$ python -q
>>> import numpy as np
>>> np.set_printoptions(precision=2, suppress=True, linewidth=200, legacy="1.25")
>>> J = np.loadtxt("x.csv", delimiter=",")
>>> print(J)
[[ 0.  0.  0.  0.]
 [ 0.  0.  0.  0.]
 [ 0. -2.  0.  3.]
 [ 2.  0.  0. -3.]]
>>> # row 1 repeats row 0
>>> print(np.round(J @ np.linalg.pinv(J) @ J, 2) + 0)
[[ 0.  0.  0.  0.]
 [ 0.  0.  0.  0.]
 [ 0. -2.  0.  3.]
 [ 2.  0.  0. -3.]]
>>> print(np.unique(J.round(6), axis=0).shape)
(3, 4)
>>> print(np.allclose(J[:-1].T @ np.linalg.lstsq(J[:-1].T, J[-1])[0], J[-1]))
False
>>> rng = np.random.default_rng(2745)
>>> z = rng.permutation(4)
>>> print(z)
[3 1 0 2]
>>> out = J[z][:, z]
>>> print(round(np.linalg.det(out), 2), round(np.linalg.det(J[z]), 2))
0.0 0.0
>>> print(np.diag(out))
[-3.  0.  0.  0.]
>>> print(np.allclose(J, J.T))
False
>>> print(round(float(np.abs(np.linalg.eigvals(J)).max()), 2))
3.0
>>> print(np.allclose(J @ J.T, J.T @ J))
False
>>> print(np.linalg.matrix_power(J, 2))
[[ 0.  0.  0.  0.]
 [ 0.  0.  0.  0.]
 [ 6.  0.  0. -9.]
 [-6.  0.  0.  9.]]
>>> print(np.sort(np.abs(np.linalg.eigvals(J))))
[0. 0. 0. 3.]
>>> A = np.diag(np.array([5, -5, 5, -4]))
>>> print(A)
[[ 5  0  0  0]
 [ 0 -5  0  0]
 [ 0  0  5  0]
 [ 0  0  0 -4]]
>>> print(A @ A)
[[25  0  0  0]
 [ 0 25  0  0]
 [ 0  0 25  0]
 [ 0  0  0 16]]
>>> print(np.sort(np.abs(np.linalg.eigvals(A))))
[4. 5. 5. 5.]
>>> print(round(np.linalg.det(A), 2))
500.0
>>> print(np.trace(A))
1
>>> O, vecs = np.linalg.qr(A[:, :2])[0], np.linalg.qr(A[:, 2:])[0]
>>> sv = np.linalg.svd(O.T @ vecs, compute_uv=False)
>>> print((sv > 0.9).sum())
0
>>> print(round(float(np.linalg.norm(O @ O.T - vecs @ vecs.T, 2)), 2))
1.0
>>> m1 = np.loadtxt("layer8.csv", delimiter=",")
>>> print(m1)
[[ 0.3  0.   0.7]
 [ 0.4 -0.4  0.3]
 [ 0.8  0.5 -0.9]
 [-1.9 -0.5 -0.4]
 [-0.6 -1.1  0.6]
 [ 1.  -1.7  0.1]
 [-1.4  0.  -0.2]
 [-9.  -7.  -6. ]
 [-0.9 -0.9  0.4]
 [ 1.  -0.2  1. ]
 [ 1.7  0.3  0.6]
 [-0.2 -1.  -1. ]
 [-0.3  1.2  0.5]]
>>> # row 7 dominates
>>> proj = m1 @ np.linalg.solve(m1.T @ m1, m1.T)
>>> print(np.round(np.trace(proj), 2))
3.0
>>> E = np.load("m.npy")
>>> print(E)
[[-0.59 -0.09 -1.15]
 [ 0.21 -0.05  0.46]
 [-0.58 -0.06 -1.17]
 [ 0.7   0.02  1.39]
 [-1.16  0.03 -2.22]
 [ 1.33  0.    2.68]
 [-0.29 -0.06 -0.51]
 [-1.54  0.02 -2.92]
 [ 0.57 -0.03  1.03]
 [-0.17  0.01 -0.18]
 [-0.61 -0.01 -1.06]
 [ 1.1   0.02  2.22]
 [ 0.28  0.04  0.7 ]
 [ 0.13  0.03  0.4 ]
 [-0.19 -0.03 -0.43]
 [-1.06  0.01 -2.19]
 [-1.69  0.02 -3.4 ]
 [ 0.86  0.01  1.76]
 [ 1.35 -0.11  2.69]]
>>> out = E / np.linalg.norm(E, axis=1, keepdims=True)
>>> gram = out @ out.T
>>> print(round(float(np.degrees(np.arccos(np.clip(gram[12, 5], -1, 1)))), 2))
5.5
>>> print((gram - 2 * np.eye(19)).round(6).argmax(axis=1))
[ 2 18  0 11  7 17  0  4 18 10  7 17 13 12  2 16 15 11  5]
>>> print(np.linalg.norm(out, axis=1))
[1. 1. 1. 1. 1. 1. 1. 1. 1. 1. 1. 1. 1. 1. 1. 1. 1. 1. 1.]
>>> print(gram[12])
[-1.    0.99 -1.    1.   -0.99  1.   -0.99 -0.99  0.99 -0.93 -0.99  1.    1.    1.   -1.   -1.   -1.    1.    0.99]
>>> print(E.mean(axis=0))
[-0.07 -0.01 -0.1 ]
>>> print(E.shape)
(19, 3)
>>> print(np.abs(E).max())
3.4
>>> np.linalg.rank(E)
Traceback (most recent call last):
  File "<python-input-45>", line 1, in <module>
    np.linalg.rank(E)
    ^^^^^^^^^^^^^^
AttributeError: module 'numpy.linalg' has no attribute 'rank'
>>> print(E.sum(axis=0))
[-1.35 -0.23 -1.9 ]
>>> print(np.linalg.svd(E, compute_uv=False))
[8.7  0.2  0.17]
>>> M = np.load("data.npy")
>>> print(M)
[[-1.95  3.   -3.   -4.  ]
 [ 3.    5.05 -5.    5.  ]
 [ 1.    4.    2.05  5.  ]
 [-2.    3.   -3.   -3.95]]
>>> z = rng.permutation(4)
>>> print(z)
[1 0 3 2]
>>> out = M[z][:, z]
>>> print(round(float(np.trace(out)), 2))
1.2
>>> print(np.diag(out))
[ 5.05 -1.95 -3.95  2.05]
>>> print(np.linalg.matrix_rank(M, rtol=0.1))
3
>>> print([round(float(x), 2) for x in np.linalg.svd(M, compute_uv=False)[:3]])
[10.46, 9.07, 3.8]
>>> x0 = np.array([-3, 2, -2, 3])
>>> rhs = M @ x0
>>> beta, lr = np.zeros(4), 1 / np.linalg.norm(M, 2) ** 2
>>> for i in range(30):
...     beta -= lr * M.T @ (M @ beta - rhs)
...     if i % 10 == 0: print(i, round(np.linalg.norm(M @ beta - rhs), 2))
... 
0 4.85
10 0.77
20 0.25
>>> print(np.round(np.linalg.cond(M), 2))
232.36
>>> print(beta)
[ 0.24  2.84 -0.96  1.25]
>>> O = M.astype(float).copy()
>>> for j in range(4):
...     O[:, j] -= O[:, :j] @ (O[:, :j].T @ O[:, j])
...     O[:, j] /= np.linalg.norm(O[:, j])
... 
>>> print(O.round(2) + 0)
[[-0.46  0.51 -0.16 -0.71]
 [ 0.71  0.51 -0.49  0.01]
 [ 0.24  0.48  0.85  0.  ]
 [-0.47  0.51 -0.15  0.7 ]]
>>> mat = np.loadtxt("w.csv", delimiter=",")
>>> print(mat)
[[1. 0. 0.]
 [0. 1. 0.]
 [0. 0. 1.]]
>>> # 3 blocks once reordered
>>> vals, vecs = np.linalg.eigh(mat)
>>> print(np.unique(vals.round(6) + 0, return_counts=True)[1])
[3]
>>> print(vals)
[1. 1. 1.]
>>> print(vecs @ np.diag(vals) @ vecs.T)
[[1. 0. 0.]
 [0. 1. 0.]
 [0. 0. 1.]]
>>> print(vecs.T @ mat @ vecs)
[[1. 0. 0.]
 [0. 1. 0.]
 [0. 0. 1.]]
>>> print(vals.sum(), np.trace(mat))
3.0 3.0
>>> vals, vecs = np.linalg.eig(mat)
>>> print(np.sort(np.linalg.eigvals(mat @ mat)))
[1. 1. 1.]
>>> print(np.sort(np.linalg.eigvals(np.linalg.inv(mat))))
[1. 1. 1.]
>>> proj = np.triu(np.array([[2, 2, 0], [2, 0, 2], [1, 2, 2]]), 1) + np.eye(3)
>>> out = proj @ mat @ np.linalg.inv(proj)
>>> print(round(np.linalg.det(out), 2))
1.0
>>> print(np.linalg.matrix_rank(out))
3
>>> print(proj @ mat - mat @ proj)
[[0. 0. 0.]
 [0. 0. 0.]
 [0. 0. 0.]]
>>> print(out)
[[1. 0. 0.]
 [0. 1. 0.]
 [0. 0. 1.]]
>>> z = rng.permutation(3)
>>> print(z)
[2 1 0]
>>> out = mat[z][:, z]
>>> print(np.diag(out))
[1. 1. 1.]
>>> print(np.trace(out))
3.0
>>> print(np.allclose(out, mat))
True
>>> out = mat + rng.integers(-2, 3, (3, 1)) @ rng.integers(-2, 3, (1, 3))
>>> print(out)
[[ 2. -2. -1.]
 [ 1. -1. -1.]
 [-2.  4.  3.]]
>>> print(np.linalg.matrix_rank(out - mat, tol=1e-8))
1
>>> arr = np.load("dump.npy")
>>> print(arr)
[[ 1.05 -2.    2.   -3.  ]
 [ 3.   -2.95  3.   -2.  ]
 [-1.   -3.   -0.95 -2.  ]
 [ 1.   -2.    2.   -2.95]]
>>> Uu, sv, Vh = np.linalg.svd(arr)
>>> print(np.argmax(sv[:-1] / (sv[1:] + 1e-6)) + 1)
3
>>> print(sv)
[8.17 3.51 1.5  0.04]
>>> out = Uu[:, :3] @ np.diag(sv[:3]) @ Vh[:3]
>>> print(round(float(np.linalg.norm(arr - out, 2)), 2), round(sv[3], 2))
0.04 0.04
>>> print(out)
[[ 1.03 -2.01  2.02 -2.99]
 [ 3.   -2.95  3.   -2.  ]
 [-1.   -3.   -0.95 -2.  ]
 [ 1.02 -1.99  1.98 -2.96]]
>>> print(round(np.abs(arr - out).max(), 2))
0.02
>>> print(np.linalg.matrix_rank(out))
3
>>> print(np.linalg.cond(out) > 100)
True
>>> print([round(float(x), 2) for x in np.linalg.svd(out, compute_uv=False)[:3]])
[8.17, 3.51, 1.5]
>>> gram = np.cov(m1, rowvar=False)
>>> print(np.median(m1, axis=0))
[-0.2 -0.4  0.3]
>>> print(gram.shape)
(3, 3)
>>> print(m1.std(axis=0))
[2.59 1.92 1.74]
>>> print(np.polyfit(m1[:, 0], m1[:, 1], 1))
[ 0.65 -0.38]
>>> print(np.round(np.corrcoef(m1[:, 0], m1[:, 1])[0, 1], 2))
0.87
>>> print(np.linalg.eigvalsh(gram)[::-1])
[13.54  0.66  0.36]
>>> O, _ = np.linalg.qr(np.array([[-0.9, -1.7, -0.4, 0.1],
...     [1.2, 0.1, 0.0, 1.1],
...     [-0.8, 0.7, 0.1, -0.3],
...     [-1.3, 0.1, 0.4, 1.1]]))
>>> X = 4 * O
>>> print(X)
[[-1.68 -3.38 -0.64  1.15]
 [ 2.24 -0.34  1.32  3.02]
 [-1.5   1.94 -2.19  2.29]
 [-2.43  0.83  3.01  0.58]]
>>> x0 = np.array([0, 1, 3, 3])
>>> print(X @ np.ones(4))
[-4.55  6.24  0.55  2.  ]
>>> print((X * x0).sum(axis=1))
[-1.86 12.68  2.24 11.61]
>>> print(X @ np.eye(4)[2])
[-0.64  1.32 -2.19  3.01]
>>> print(X * x0)
[[-0.   -3.38 -1.93  3.46]
 [ 0.   -0.34  3.96  9.05]
 [-0.    1.94 -6.56  6.86]
 [-0.    0.83  9.03  1.74]]
>>> print(X @ (2 * x0))
[-3.71 25.36  4.48 23.22]
>>> print(np.round(np.poly(X), 2) + 0)
[   1.      3.62    0.    -58.   -256.  ]
>>> print(np.linalg.eigvals(X))
[ 4.  +0.j   -1.81+3.57j -1.81-3.57j -4.  +0.j  ]
>>> print(np.round(np.linalg.det(2 * X), 2), np.round(np.linalg.det(X), 2))
-4096.0 -256.0
>>> print(np.round(np.einsum("ii->", X), 2))
-3.62
>>> print(round(float(np.linalg.det(X.T)), 2))
-256.0
>>> x0 = np.array([-1, 0, -1, 1])
>>> rhs = X @ x0
>>> print(rhs.round(2) + 0)
[ 3.48 -0.55  5.97  0.  ]
>>> print(np.linalg.solve(X, rhs + X[:, 1]))
[-1.  1. -1.  1.]
>>> print(np.round(np.linalg.solve(X.T, X[1]), 2) + 0)
[0. 1. 0. 0.]
>>> print(np.round(np.linalg.solve(X, 4 * rhs), 2) + 0)
[-4.  0. -4.  4.]
>>> print(np.round(np.linalg.solve(X, X[:, 0]), 2) + 0)
[1. 0. 0. 0.]
>>> print(np.round(np.linalg.solve(X, rhs), 2) + 0)
[-1.  0. -1.  1.]
>>> O, R = np.linalg.qr(X)
>>> print(np.trace(O @ O.T))
4.0
>>> print(np.abs(np.diag(R)))
[4. 4. 4. 4.]
>>> print(O @ R)
[[-1.68 -3.38 -0.64  1.15]
 [ 2.24 -0.34  1.32  3.02]
 [-1.5   1.94 -2.19  2.29]
 [-2.43  0.83  3.01  0.58]]
>>> print(abs(R[0, 0]), round(float(np.linalg.norm(X[:, 0])), 2))
4.0 4.0
